$ python3 -q
>>> import numpy as np
>>> import numpy.linalg as la
>>> np.set_printoptions(precision=2, suppress=True, linewidth=120, floatmode="fixed")
>>> E = np.load("test12.npy")
>>> print(E)
[[1 0 0 0]
 [8 1 0 0]
 [6 0 1 0]
 [6 3 0 1]]
>>> vec = np.array([2, 2, -2, -1])
>>> y = E @ vec
>>> print(y)
[ 2 18 10 17]
>>> print(la.solve(E, y))
[ 2.00  2.00 -2.00 -1.00]
>>> print(la.solve(E, -2 * y))
[-4.00 -4.00  4.00  2.00]
>>> rng = np.random.default_rng(194966)
>>> lab = rng.permutation(4)
>>> print(lab)
[0 3 2 1]
>>> B = E[lab][:, lab]
>>> print(np.trace(B))
4
>>> feats = np.load("m.npy")
>>> print(feats)
[[3.00 1.00 0.00 0.00 0.00 0.00 0.00 0.00 0.00]
 [0.00 3.00 1.00 0.00 0.00 0.00 0.00 0.00 0.00]
 [0.00 0.00 3.00 1.00 0.00 0.00 0.00 0.00 0.00]
 [0.00 0.00 0.00 3.00 1.00 0.00 0.00 0.00 0.00]
 [0.00 0.00 0.00 0.00 3.00 1.00 0.00 0.00 0.00]
 [0.00 0.00 0.00 0.00 0.00 3.00 1.00 0.00 0.00]
 [0.00 0.00 0.00 0.00 0.00 0.00 3.00 1.00 0.00]
 [0.00 0.00 0.00 0.00 0.00 0.00 0.00 3.00 1.00]
 [0.00 0.00 0.00 0.00 0.00 0.00 0.00 0.00 3.00]]
>>> O, evecs = la.qr(feats[:, :4])[0], la.qr(feats[:, 4:])[0]
>>> sig = la.svd(O.T @ evecs, compute_uv=False)
>>> print(sig.round(2) + 0)
[0.33 0.00 0.00 0.00]
>>> print(np.round(la.norm(O @ O.T - evecs @ evecs.T, 2), 2))
1.0
>>> print(np.degrees(np.arccos(sig.clip(0, 1))))
[70.53 90.00 90.00 90.00]
>>> print(la.norm(feats, axis=1).argmax())
0
>>> print(round(la.norm(feats[4] - feats[5]), 2))
3.74
>>> print(feats[4] @ feats[5])
3.0
>>> print(np.round(la.norm(feats[4], 1), 2), round(la.norm(feats[4], np.inf), 2))
4.0 3.0
>>> B = la.inv(feats)
>>> print(B.round(2) + 0)
[[ 0.33 -0.11  0.04 -0.01  0.00  0.00  0.00  0.00  0.00]
 [ 0.00  0.33 -0.11  0.04 -0.01  0.00  0.00  0.00  0.00]
 [ 0.00  0.00  0.33 -0.11  0.04 -0.01  0.00  0.00  0.00]
 [ 0.00  0.00  0.00  0.33 -0.11  0.04 -0.01  0.00  0.00]
 [ 0.00  0.00  0.00  0.00  0.33 -0.11  0.04 -0.01  0.00]
 [ 0.00  0.00  0.00  0.00  0.00  0.33 -0.11  0.04 -0.01]
 [ 0.00  0.00  0.00  0.00  0.00  0.00  0.33 -0.11  0.04]
 [ 0.00  0.00  0.00  0.00  0.00  0.00  0.00  0.33 -0.11]
 [ 0.00  0.00  0.00  0.00  0.00  0.00  0.00  0.00  0.33]]
>>> print((np.abs(B) > 1e-9).astype(int))
[[1 1 1 1 1 1 1 1 1]
 [0 1 1 1 1 1 1 1 1]
 [0 0 1 1 1 1 1 1 1]
 [0 0 0 1 1 1 1 1 1]
 [0 0 0 0 1 1 1 1 1]
 [0 0 0 0 0 1 1 1 1]
 [0 0 0 0 0 0 1 1 1]
 [0 0 0 0 0 0 0 1 1]
 [0 0 0 0 0 0 0 0 1]]
>>> print(round(float(la.cond(feats)), 2))
1.92
>>> print(la.det(feats) * B)
[[ 6561.00 -2187.00   729.00  -243.00    81.00   -27.00     9.00    -3.00     1.00]
 [    0.00  6561.00 -2187.00   729.00  -243.00    81.00   -27.00     9.00    -3.00]
 [    0.00     0.00  6561.00 -2187.00   729.00  -243.00    81.00   -27.00     9.00]
 [    0.00     0.00     0.00  6561.00 -2187.00   729.00  -243.00    81.00   -27.00]
 [    0.00     0.00     0.00     0.00  6561.00 -2187.00   729.00  -243.00    81.00]
 [    0.00     0.00     0.00     0.00     0.00  6561.00 -2187.00   729.00  -243.00]
 [    0.00     0.00     0.00     0.00     0.00     0.00  6561.00 -2187.00   729.00]
 [    0.00     0.00     0.00     0.00     0.00     0.00     0.00  6561.00 -2187.00]
 [    0.00     0.00     0.00     0.00     0.00     0.00     0.00     0.00  6561.00]]
>>> print(np.allclose(B, feats.T))
False
>>> print(np.round(feats @ B, 2) + 0)
[[1.00 0.00 0.00 0.00 0.00 0.00 0.00 0.00 0.00]
 [0.00 1.00 0.00 0.00 0.00 0.00 0.00 0.00 0.00]
 [0.00 0.00 1.00 0.00 0.00 0.00 0.00 0.00 0.00]
 [0.00 0.00 0.00 1.00 0.00 0.00 0.00 0.00 0.00]
 [0.00 0.00 0.00 0.00 1.00 0.00 0.00 0.00 0.00]
 [0.00 0.00 0.00 0.00 0.00 1.00 0.00 0.00 0.00]
 [0.00 0.00 0.00 0.00 0.00 0.00 1.00 0.00 0.00]
 [0.00 0.00 0.00 0.00 0.00 0.00 0.00 1.00 0.00]
 [0.00 0.00 0.00 0.00 0.00 0.00 0.00 0.00 1.00]]
>>> print(round(float(la.slogdet(feats)[0]), 2))
1.0
>>> print(la.norm(B, axis=1))
[0.35 0.35 0.35 0.35 0.35 0.35 0.35 0.35 0.33]
>>> print(round(float(la.norm(B[4] - B[5])), 2))
0.58
>>> print(round(la.norm(B[4], 1), 2), round(la.norm(B[4], np.inf), 2))
0.5 0.33
>>> print(la.norm(B, axis=1).argmax())
0
>>> print(round(float(la.norm(B, 2)), 2))
0.48
>>> print(round(B[4] @ B[5], 2))
-0.04
>>> print(round(float(la.norm(B) ** 2 / la.norm(B, 2) ** 2), 2))
4.73
>>> print(np.round(la.norm(B, 1), 2), np.round(la.norm(B, np.inf), 2))
0.5 0.5
>>> print(np.round(la.norm(B, "nuc"), 2))
3.08
>>> print(la.norm(B, axis=0))
[0.33 0.35 0.35 0.35 0.35 0.35 0.35 0.35 0.35]
>>> vec = np.array([5, 5, 0, 1, 5, 2, 4, 0, 5])
>>> y = feats @ vec
>>> print(y)
[20.00 15.00  1.00  8.00 17.00 10.00 12.00  5.00 15.00]
>>> print(la.solve(feats, 3 * y))
[15.00 15.00  0.00  3.00 15.00  6.00 12.00  0.00 15.00]
>>> print(np.round(la.solve(feats.T, feats[7]), 2) + 0)
[0.00 0.00 0.00 0.00 0.00 0.00 0.00 1.00 0.00]
>>> data = np.load("run2.npy")
>>> print(data)
[[-5 -3 -2 -1 -1 -5 -3 -5 -3 -2]
 [-3 -1  0  1  1 -3 -1 -3 -1  0]
 [-5 -3 -2 -1 -1 -5 -3 -5 -3 -2]
 [-2  0  1  2  2 -2  0 -2  0  1]
 [ 1  3  4  5  5  1  3  1  3  4]
 [ 0  2  3  4  4  0  2  0  2  3]
 [-1  1  2  3  3 -1  1 -1  1  2]
 [ 1  3  4  5  5  1  3  1  3  4]]
>>> # columns 3 and 4 are equal
>>> gram = data.T @ data
>>> print(np.allclose(gram, gram.T))
True
>>> print(np.round(la.eigvalsh(gram)[::-1], 2) + 0)
[423.55 172.45   0.00   0.00   0.00   0.00   0.00   0.00   0.00   0.00]
>>> print(np.diag(gram))
[66 42 54 82 82 66 42 66 42 54]
